% ipython --no-banner

In [1]: import numpy as np

In [2]: from numpy import linalg as LA

In [3]: np.set_printoptions(precision=2, suppress=True, linewidth=160)

In [4]: mat = np.loadtxt("data.csv", delimiter=",")

In [5]: print(mat)
[[ -2.  -2.  -2.  -2.  -2.  -2.  -2.  -2.  -2.  -2.  -2.]
 [ -2.  -4.  -4.  -4.  -4.  -4.  -4.  -4.  -4.  -4.  -4.]
 [ -2.  -4.  -6.  -6.  -6.  -6.  -6.  -6.  -6.  -6.  -6.]
 [ -2.  -4.  -6.  -8.  -8.  -8.  -8.  -8.  -8.  -8.  -8.]
 [ -2.  -4.  -6.  -8. -10. -10. -10. -10. -10. -10. -10.]
 [ -2.  -4.  -6.  -8. -10. -12. -12. -12. -12. -12. -12.]
 [ -2.  -4.  -6.  -8. -10. -12. -14. -14. -14. -14. -14.]
 [ -2.  -4.  -6.  -8. -10. -12. -14. -16. -16. -16. -16.]
 [ -2.  -4.  -6.  -8. -10. -12. -14. -16. -18. -18. -18.]
 [ -2.  -4.  -6.  -8. -10. -12. -14. -16. -18. -20. -20.]
 [ -2.  -4.  -6.  -8. -10. -12. -14. -16. -18. -20. -22.]]

In [6]: x = np.array([5, 0, -3, -3, -1, 2, -2, 4, 0, 4, -5])

In [7]: rhs = mat @ x

In [8]: b, lr = np.zeros(11), 1 / LA.norm(mat, 2) ** 2

In [9]: for i in range(200):
   ...:     b -= lr * mat.T @ (mat @ b - rhs)
   ...:     if i % 50 == 0: print(i, round(LA.norm(mat @ b - rhs), 2))
   ...: 
0 22.76
50 18.51
100 16.7
150 15.76

In [10]: print(b)
[-0.14 -0.45 -0.72 -0.77 -0.54 -0.17  0.14  0.38  0.36  0.18 -0.08]

In [11]: print(mat[3] @ mat[2])
440.0

In [12]: print(LA.norm(mat, axis=1).argmax())
10

In [13]: print(np.round(LA.norm(mat, "nuc"), 2))
132.0

In [14]: print(LA.norm(mat, axis=1))
[ 6.63 12.81 18.55 23.83 28.64 32.92 36.66 39.8  42.28 44.05 44.99]

In [15]: print(round(LA.norm(mat[3] - mat[2]), 2))
5.66

In [16]: print(np.round(LA.norm(mat, 1), 2), np.round(LA.norm(mat, np.inf), 2))
132.0 132.0

In [17]: print(round(LA.norm(mat) ** 2 / LA.norm(mat, 2) ** 2, 2))
1.02

In [18]: x = np.array([0, 0, 1, 2, 0, 0, 2, 1, 0, 1, 1])

In [19]: rhs = mat @ x

In [20]: print(rhs)
[ -16.  -32.  -48.  -62.  -72.  -82.  -92.  -98. -102. -106. -108.]

In [21]: print(LA.solve(mat, rhs + mat[:, 6]))
[-0. -0.  1.  2. -0. -0.  3.  1. -0.  1.  1.]

In [22]: print(LA.solve(mat, rhs))
[-0. -0.  1.  2. -0. -0.  2.  1. -0.  1.  1.]

In [23]: print(round(float(LA.eigvalsh(mat).min()), 2))
-107.36

In [24]: print(np.all(LA.eigvalsh(mat) > 0))
False

In [25]: rng = np.random.default_rng(463572)

In [26]: M = rng.normal(size=(37, 5)) + 3 * np.array([0, -3, 2, -7, 6])

In [27]: print(M.round(2) + 0)
[[  0.19  -9.9    5.33 -21.13  17.71]
 [ -0.09  -9.17   7.21 -21.6   18.7 ]
 [  1.04  -9.28   4.92 -22.03  17.55]
 [ -1.71  -8.37   5.78 -21.34  19.04]
 [ -0.63  -7.89   6.42 -21.23  17.36]
 [  0.14 -10.78   4.32 -21.12  19.48]
 [ -0.94  -9.82   2.72 -19.    18.31]
 [ -2.61 -10.14   3.91 -21.32  19.09]
 [  0.38  -8.61   5.61 -20.17  17.41]
 [ -0.08  -9.66   3.97 -20.47  18.03]
 [ -1.13  -7.98   6.64 -20.76  18.12]
 [ -0.21  -8.9    4.36 -20.94  17.17]
 [ -0.12  -7.91   7.65 -20.25  19.03]
 [ -1.44  -8.36   6.34 -20.72  19.36]
 [  0.13 -10.31   6.11 -19.96  19.01]
 [ -1.16 -10.73   6.5  -20.66  18.92]
 [ -0.38  -7.28   5.59 -20.33  17.8 ]
 [  1.72  -9.05   7.46 -21.45  19.04]
 [ -2.15  -8.25   4.38 -19.68  18.67]
 [ -1.64  -8.42   6.07 -20.74  17.2 ]
 [  1.53  -8.06   6.6  -21.85  18.  ]
 [ -0.35  -9.73   5.64 -21.15  16.87]
 [ -0.46 -10.73   6.58 -20.91  18.16]
 [ -1.88  -9.07   5.34 -22.42  16.34]
 [ -0.33  -8.29   5.38 -21.04  19.95]
 [ -1.88  -8.21   7.38 -20.8   18.58]
 [ -0.83  -8.9    5.26 -20.66  19.61]
 [  0.07 -10.14   4.58 -21.11  16.21]
 [  1.33  -9.11   5.63 -20.1   18.28]
 [ -0.74  -8.91   5.88 -20.91  16.7 ]
 [  0.    -9.06   7.32 -19.69  17.54]
 [  0.12 -10.4    6.33 -22.68  15.65]
 [  1.21  -9.27   5.01 -18.77  18.48]
 [  0.16  -8.74   6.4  -20.89  19.17]
 [  0.75  -9.67   5.02 -20.2   16.59]
 [ -1.48  -8.74   5.35 -22.    18.12]
 [  0.88 -10.91   6.19 -20.62  18.38]]

In [28]: z = rng.permutation(5)

In [29]: other = M[:, z] * rng.choice([-1, 1], 5)

In [30]: print(other.round(2) + 0)
[[-0.19 21.13 -5.33 17.71  9.9 ]
 [ 0.09 21.6  -7.21 18.7   9.17]
 [-1.04 22.03 -4.92 17.55  9.28]
 [ 1.71 21.34 -5.78 19.04  8.37]
 [ 0.63 21.23 -6.42 17.36  7.89]
 [-0.14 21.12 -4.32 19.48 10.78]
 [ 0.94 19.   -2.72 18.31  9.82]
 [ 2.61 21.32 -3.91 19.09 10.14]
 [-0.38 20.17 -5.61 17.41  8.61]
 [ 0.08 20.47 -3.97 18.03  9.66]
 [ 1.13 20.76 -6.64 18.12  7.98]
 [ 0.21 20.94 -4.36 17.17  8.9 ]
 [ 0.12 20.25 -7.65 19.03  7.91]
 [ 1.44 20.72 -6.34 19.36  8.36]
 [-0.13 19.96 -6.11 19.01 10.31]
 [ 1.16 20.66 -6.5  18.92 10.73]
 [ 0.38 20.33 -5.59 17.8   7.28]
 [-1.72 21.45 -7.46 19.04  9.05]
 [ 2.15 19.68 -4.38 18.67  8.25]
 [ 1.64 20.74 -6.07 17.2   8.42]
 [-1.53 21.85 -6.6  18.    8.06]
 [ 0.35 21.15 -5.64 16.87  9.73]
 [ 0.46 20.91 -6.58 18.16 10.73]
 [ 1.88 22.42 -5.34 16.34  9.07]
 [ 0.33 21.04 -5.38 19.95  8.29]
 [ 1.88 20.8  -7.38 18.58  8.21]
 [ 0.83 20.66 -5.26 19.61  8.9 ]
 [-0.07 21.11 -4.58 16.21 10.14]
 [-1.33 20.1  -5.63 18.28  9.11]
 [ 0.74 20.91 -5.88 16.7   8.91]
 [ 0.   19.69 -7.32 17.54  9.06]
 [-0.12 22.68 -6.33 15.65 10.4 ]
 [-1.21 18.77 -5.01 18.48  9.27]
 [-0.16 20.89 -6.4  19.17  8.74]
 [-0.75 20.2  -5.02 16.59  9.67]
 [ 1.48 22.   -5.35 18.12  8.74]
 [-0.88 20.62 -6.19 18.38 10.91]]

In [31]: left, _, vt = LA.svd(M.T @ other)

In [32]: print(np.round(LA.lstsq(M, other)[0], 2) + 0)
[[-1.  0.  0.  0.  0.]
 [ 0.  0.  0.  0. -1.]
 [ 0.  0. -1.  0.  0.]
 [ 0. -1.  0.  0.  0.]
 [ 0.  0.  0.  1.  0.]]

In [33]: m1 = np.load("a.npy")

In [34]: print(m1)
[[ 0  3  4 -1  3 -3 -1 -5]
 [-3  0  0 -2  1  4  0 -2]
 [-4  0  0  4 -5 -3  2 -1]
 [ 1  2 -4  0 -1 -2  0  3]
 [-3 -1  5  1  0 -4  3 -1]
 [ 3 -4  3  2  4  0  4 -4]
 [ 1  0 -2  0 -3 -4  0 -2]
 [ 5  2  1 -3  1  4  2  0]]

In [35]: th = np.radians(60)

In [36]: Rm = np.eye(8)

In [37]: Rm[6, 6] = Rm[3, 3] = np.cos(th)

In [38]: Rm[6, 3], Rm[3, 6] = -np.sin(th), np.sin(th)

In [39]: print(Rm)
[[ 1.    0.    0.    0.    0.    0.    0.    0.  ]
 [ 0.    1.    0.    0.    0.    0.    0.    0.  ]
 [ 0.    0.    1.    0.    0.    0.    0.    0.  ]
 [ 0.    0.    0.    0.5   0.    0.    0.87  0.  ]
 [ 0.    0.    0.    0.    1.    0.    0.    0.  ]
 [ 0.    0.    0.    0.    0.    1.    0.    0.  ]
 [ 0.    0.    0.   -0.87  0.    0.    0.5   0.  ]
 [ 0.    0.    0.    0.    0.    0.    0.    1.  ]]

In [40]: other = m1 @ Rm.T

In [41]: print(round(LA.det(Rm), 2), np.trace(Rm))
1.0 7.0

In [42]: print(other)
[[ 0.    3.    4.   -1.37  3.   -3.    0.37 -5.  ]
 [-3.    0.    0.   -1.    1.    4.    1.73 -2.  ]
 [-4.    0.    0.    3.73 -5.   -3.   -2.46 -1.  ]
 [ 1.    2.   -4.    0.   -1.   -2.    0.    3.  ]
 [-3.   -1.    5.    3.1   0.   -4.    0.63 -1.  ]
 [ 3.   -4.    3.    4.46  4.    0.    0.27 -4.  ]
 [ 1.    0.   -2.    0.   -3.   -4.    0.   -2.  ]
 [ 5.    2.    1.    0.23  1.    4.    3.6   0.  ]]

In [43]: print(np.allclose(m1 @ m1.T, other @ other.T))
True

In [44]: z = rng.permutation(8)

In [45]: other = m1[:, z] * rng.choice([-1, 1], 8)

In [46]: print(other)
[[-3 -3 -1 -4  5  3  1  0]
 [ 0 -1  0  0  2 -4  2  3]
 [ 0  5  2  0  1  3 -4  4]
 [-2  1  0  4 -3  2  0 -1]
 [ 1  0  3 -5  1  4 -1  3]
 [ 4 -4  4 -3  4  0 -2 -3]
 [ 0  3  0  2  2  4  0 -1]
 [-2 -1  2 -1  0 -4  3 -5]]

In [47]: left, _, vt = LA.svd(m1.T @ other)

In [48]: print(z)
[1 4 6 2 7 5 3 0]

In [49]: print(np.round(left @ vt, 2) + 0)
[[ 0.  0.  0.  0.  0.  0.  0. -1.]
 [-1.  0.  0.  0.  0.  0.  0.  0.]
 [ 0.  0.  0. -1.  0.  0.  0.  0.]
 [ 0.  0.  0.  0.  0.  0. -1.  0.]
 [ 0. -1.  0.  0.  0.  0.  0.  0.]
 [ 0.  0.  0.  0.  0. -1.  0.  0.]
 [ 0.  0.  1.  0.  0.  0.  0.  0.]
 [ 0.  0.  0.  0. -1.  0.  0.  0.]]

In [50]: print(np.round(LA.lstsq(m1, other)[0], 2) + 0)
[[ 0.  0.  0.  0.  0.  0.  0. -1.]
 [-1.  0.  0.  0.  0.  0.  0.  0.]
 [ 0.  0.  0. -1.  0.  0.  0.  0.]
 [ 0.  0.  0.  0.  0.  0. -1.  0.]
 [ 0. -1.  0.  0.  0.  0.  0.  0.]
 [ 0.  0.  0.  0.  0. -1.  0.  0.]
 [ 0.  0.  1.  0.  0.  0.  0.  0.]
 [ 0.  0.  0.  0. -1.  0.  0.  0.]]

In [51]: feats = np.load("dump.npy")

In [52]: print(feats)
[[2.05 1.   0.   1.   3.   1.   1.  ]
 [3.   0.05 0.   3.   1.   2.   2.  ]
 [3.   3.   2.05 3.   1.   3.   1.  ]
 [3.   1.   3.   1.05 1.   3.   2.  ]
 [2.   0.   3.   1.   2.05 0.   2.  ]
 [2.   0.   3.   3.   2.   3.05 1.  ]
 [2.   1.   0.   1.   3.   1.   1.05]]

In [53]: print(round(np.log10(LA.cond(feats))))
2

In [54]: print([round(float(x), 2) for x in LA.svd(feats, compute_uv=False)[:3]])
[12.58, 3.76, 3.41]

In [55]: print(np.round(LA.norm(feats, 2) / LA.norm(feats), 2))
0.9

In [56]: print(LA.cond(feats) > 100)
True

In [57]: other = feats + rng.integers(-2, 3, (7, 6)) @ rng.integers(-2, 3, (6, 7))

In [58]: print(other)
[[  9.05   1.     6.    -7.     3.    -7.    -2.  ]
 [ -1.    -5.95  -7.    -2.    -3.     8.     3.  ]
 [  4.    -5.     3.05   4.     5.     6.     3.  ]
 [  2.     5.     9.     7.05   1.     3.     4.  ]
 [  3.     0.    13.     1.     2.05   0.     1.  ]
 [  9.    -2.     1.    -2.     7.    -0.95   1.  ]
 [-10.    -1.     1.     4.    -3.    13.    -2.95]]

In [59]: print(np.abs(other - feats).sum(axis=1))
[32. 33. 20. 19. 12. 25. 40.]

In [60]: print(np.round(LA.svd(other - feats, compute_uv=False), 2) + 0)
[25.18 16.84 11.48 10.15  3.63  1.79  0.  ]

In [61]: print(other - feats)
[[  7.   0.   6.  -8.   0.  -8.  -3.]
 [ -4.  -6.  -7.  -5.  -4.   6.   1.]
 [  1.  -8.   1.   1.   4.   3.   2.]
 [ -1.   4.   6.   6.   0.   0.   2.]
 [  1.   0.  10.   0.   0.   0.  -1.]
 [  7.  -2.  -2.  -5.   5.  -4.   0.]
 [-12.  -2.   1.   3.  -6.  12.  -4.]]

In [62]: E = np.load("case15.npy")

In [63]: print(E.round(2) + 0)
[[ 0.37 -0.07  0.11  0.17 -0.17 -0.19  0.   -0.17  0.31]
 [-0.07  0.3  -0.35 -0.01 -0.12 -0.16  0.17  0.01 -0.11]
 [ 0.11 -0.35  0.58  0.06  0.19  0.17  0.12 -0.15  0.03]
 [ 0.17 -0.01  0.06  0.18  0.07 -0.19  0.16  0.09  0.2 ]
 [-0.17 -0.12  0.19  0.07  0.42  0.05  0.14  0.37 -0.01]
 [-0.19 -0.16  0.17 -0.19  0.05  0.3  -0.18 -0.09 -0.21]
 [ 0.    0.17  0.12  0.16  0.14 -0.18  0.79 -0.1  -0.18]
 [-0.17  0.01 -0.15  0.09  0.37 -0.09 -0.1   0.62  0.15]
 [ 0.31 -0.11  0.03  0.2  -0.01 -0.21 -0.18  0.15  0.43]]

In [64]: z = rng.permutation(9)

In [65]: print(z)
[5 7 1 8 2 4 0 6 3]

In [66]: other = E[z][:, z]

In [67]: print(np.allclose(other, E))
False

In [68]: print(np.round(LA.det(other), 2), round(float(LA.det(E[z])), 2))
-0.0 0.0

In [69]: print(np.round(np.sort(np.abs(LA.eigvals(other))), 2) + 0)
[0. 0. 0. 0. 0. 1. 1. 1. 1.]

In [70]: w, vecs = LA.eigvalsh(E)
Traceback (most recent call last):
  Cell In[70], line 1
    w, vecs = LA.eigvalsh(E)
ValueError: too many values to unpack (expected 2)


In [71]: w, vecs = LA.eigh(E)

In [72]: print(round(w.sum(), 2), round(float(np.trace(E)), 2))
4.0 4.0

In [73]: print(np.round(vecs @ np.diag(w) @ vecs.T, 2) + 0)
[[ 0.37 -0.07  0.11  0.17 -0.17 -0.19  0.   -0.17  0.31]
 [-0.07  0.3  -0.35 -0.01 -0.12 -0.16  0.17  0.01 -0.11]
 [ 0.11 -0.35  0.58  0.06  0.19  0.17  0.12 -0.15  0.03]
 [ 0.17 -0.01  0.06  0.18  0.07 -0.19  0.16  0.09  0.2 ]
 [-0.17 -0.12  0.19  0.07  0.42  0.05  0.14  0.37 -0.01]
 [-0.19 -0.16  0.17 -0.19  0.05  0.3  -0.18 -0.09 -0.21]
 [ 0.    0.17  0.12  0.16  0.14 -0.18  0.79 -0.1  -0.18]
 [-0.17  0.01 -0.15  0.09  0.37 -0.09 -0.1   0.62  0.15]
 [ 0.31 -0.11  0.03  0.2  -0.01 -0.21 -0.18  0.15  0.43]]

In [74]: print((w > 1e-8).sum(), (w < -1e-8).sum())
4 0

In [75]: print(np.round(vecs.T @ vecs, 2) + 0)
[[1. 0. 0. 0. 0. 0. 0. 0. 0.]
 [0. 1. 0. 0. 0. 0. 0. 0. 0.]
 [0. 0. 1. 0. 0. 0. 0. 0. 0.]
 [0. 0. 0. 1. 0. 0. 0. 0. 0.]
 [0. 0. 0. 0. 1. 0. 0. 0. 0.]
 [0. 0. 0. 0. 0. 1. 0. 0. 0.]
 [0. 0. 0. 0. 0. 0. 1. 0. 0.]
 [0. 0. 0. 0. 0. 0. 0. 1. 0.]
 [0. 0. 0. 0. 0. 0. 0. 0. 1.]]

In [76]: print(np.round(vecs.T @ E @ vecs, 2) + 0)
[[0. 0. 0. 0. 0. 0. 0. 0. 0.]
 [0. 0. 0. 0. 0. 0. 0. 0. 0.]
 [0. 0. 0. 0. 0. 0. 0. 0. 0.]
 [0. 0. 0. 0. 0. 0. 0. 0. 0.]
 [0. 0. 0. 0. 0. 0. 0. 0. 0.]
 [0. 0. 0. 0. 0. 1. 0. 0. 0.]
 [0. 0. 0. 0. 0. 0. 1. 0. 0.]
 [0. 0. 0. 0. 0. 0. 0. 1. 0.]
 [0. 0. 0. 0. 0. 0. 0. 0. 1.]]
